% python3 -q
>>> import numpy as np
>>> from numpy import linalg as LA
>>> np.set_printoptions(suppress=True, linewidth=100)
>>> M = np.array([[2.0, -5.7, -0.8],
...     [0.4, -0.52, -0.7],
...     [-2.4, 7.04, 2.0],
...     [0.3, -0.86, 0.5],
...     [-0.3, 0.88, -0.7],
...     [-1.6, 4.76, 0.0],
...     [-0.3, 1.22, -1.0],
...     [-0.2, 0.34, -0.8],
...     [0.0, -0.21, 1.9],
...     [-1.3, 3.78, 0.5],
...     [-0.1, 0.34, -0.9],
...     [1.1, -3.71, 0.8],
...     [-0.6, 2.18, 1.0],
...     [-0.1, 0.18, 0.3],
...     [0.5, -1.86, -1.9],
...     [1.2, -3.05, -0.2],
...     [-1.9, 5.74, 0.4],
...     [3.5, -10.8, 0.2]])
>>> M
array([[  2.  ,  -5.7 ,  -0.8 ],
       [  0.4 ,  -0.52,  -0.7 ],
       [ -2.4 ,   7.04,   2.  ],
       [  0.3 ,  -0.86,   0.5 ],
       [ -0.3 ,   0.88,  -0.7 ],
       [ -1.6 ,   4.76,   0.  ],
       [ -0.3 ,   1.22,  -1.  ],
       [ -0.2 ,   0.34,  -0.8 ],
       [  0.  ,  -0.21,   1.9 ],
       [ -1.3 ,   3.78,   0.5 ],
       [ -0.1 ,   0.34,  -0.9 ],
       [  1.1 ,  -3.71,   0.8 ],
       [ -0.6 ,   2.18,   1.  ],
       [ -0.1 ,   0.18,   0.3 ],
       [  0.5 ,  -1.86,  -1.9 ],
       [  1.2 ,  -3.05,  -0.2 ],
       [ -1.9 ,   5.74,   0.4 ],
       [  3.5 , -10.8 ,   0.2 ]])
>>> # column 1 is much longer than the rest
>>> Xc = M - M.mean(axis=0)
>>> evecs = LA.svd(Xc)[2][:2]
>>> Y = Xc - Xc @ evecs.T @ evecs
>>> np.round((Xc @ evecs.T).std(axis=0), 2)
array([4.34, 0.95])
>>> np.round(np.cov(Xc @ evecs.T, rowvar=False), 2) + 0
array([[19.91,  0.  ],
       [ 0.  ,  0.95]])
>>> LA.norm(Y, axis=1).round(6).argmax()
np.int64(1)
>>> round(LA.norm(Y) / LA.norm(Xc), 2)
np.float64(0.02)
>>> def softmax(z):
...     e = np.exp(z - z.max(axis=-1, keepdims=True))
...     return e / e.sum(axis=-1, keepdims=True)
... 
>>> np.round(softmax(M[16]), 2) + 0
array([0.  , 0.99, 0.  ])
>>> np.round(softmax(M[16] + -1), 2) + 0
array([0.  , 0.99, 0.  ])
>>> S = M @ M.T / np.sqrt(3)
>>> softmax(S).round(6).argmax(axis=1)
array([17, 17,  2, 17,  2,  2,  2, 16,  8,  2, 16, 17,  2,  2, 17, 17,  2, 17])
>>> Y = np.array([[-1], [-2], [0]])
>>> Z = np.array([[-9, 6, -3, -3]])
>>> feats = Y @ Z
>>> feats
array([[  9,  -6,   3,   3],
       [ 18, -12,   6,   6],
       [  0,   0,   0,   0]])
>>> # rows and columns are dependent
>>> U, s, VT = LA.svd(feats)
>>> s.round(2) + 0
array([25.98,  0.  ,  0.  ])
>>> Y = U[:, :1] @ np.diag(s[:1]) @ VT[:1]
>>> LA.matrix_rank(Y)
np.int64(1)
>>> round(float(LA.norm(feats - Y) / LA.norm(feats)), 2)
0.0
>>> np.round(LA.norm(feats - Y, 2), 2), np.round(s[1], 2)
(np.float64(0.0), np.float64(0.0))
>>> round(float(np.abs(feats - Y).max()), 2)
0.0
>>> np.round(feats @ LA.pinv(feats) @ feats, 2)
array([[  9.,  -6.,   3.,   3.],
       [ 18., -12.,   6.,   6.],
       [  0.,   0.,   0.,   0.]])
>>> LA.lstsq(feats[:-1].T, feats[-1])[2]
np.int32(1)
>>> np.allclose(feats[:-1].T @ LA.lstsq(feats[:-1].T, feats[-1])[0], feats[-1])
True
>>> np.unique(feats.round(6), axis=0).shape
(3, 4)
>>> np.abs(np.diag(LA.qr(feats)[1])) > 1e-9
array([ True, False, False])
>>> X = np.load("w.npy")
>>> X
array([[  2.21,  -3.3 ,  -0.66],
       [-10.75,  -8.16,   3.27],
       [ -1.18, -15.57,  -0.59],
       [  1.17, -17.85,   6.65],
       [  6.9 ,   2.95,  -5.36],
       [ -8.44,  11.18,   2.24],
       [ -6.34,   6.59,  -6.2 ],
       [ 17.84, -17.35, -18.26],
       [ -6.73,  20.78, -13.25],
       [  1.16,   9.97,  -8.11],
       [  9.33,   3.51,  13.87],
       [-10.26,  -7.74,   5.24],
       [ -8.65,   5.34,  -6.09],
       [  2.55,  15.26,  13.03],
       [-22.9 ,  10.17,  -5.97],
       [  6.15,  -6.85,   7.55],
       [  1.31,  -4.97,  -0.65],
       [ -4.33,  -7.79,   0.26],
       [ 14.88,  10.82,   7.3 ],
       [ 10.24, -20.42,  -6.06],
       [-11.56,  16.14,  -1.25],
       [ -4.37,  -6.68,   1.17],
       [-12.22,   3.98,   4.55],
       [-10.79,  -3.5 ,  21.5 ],
       [  6.82,  -3.05, -10.19]])
>>> U, s, VT = LA.svd(X, full_matrices=False)
>>> np.abs(U[:, 0]).round(6).argmax()
np.int64(7)
>>> np.round(np.sqrt((s ** 2).sum()), 2), round(LA.norm(X), 2)
(np.float64(85.39), np.float64(85.39))
>>> (s > 1e-8).sum()
np.int64(3)
>>> np.round(s / s[0], 2)
array([1.  , 0.75, 0.66])
>>> np.round(np.cumsum(s ** 2) / np.sum(s ** 2), 2)
array([0.5 , 0.78, 1.  ])
>>> np.round(U.T @ X @ VT.T, 2) + 0
array([[60.42,  0.  ,  0.  ],
       [ 0.  , 45.14,  0.  ],
       [ 0.  ,  0.  , 40.03]])
>>> np.allclose(U * s @ VT, X)
True
>>> np.round(np.abs(VT[0]), 2)
array([0.54, 0.84, 0.08])
>>> np.round(U.T @ U, 2) + 0
array([[1., 0., 0.],
       [0., 1., 0.],
       [0., 0., 1.]])
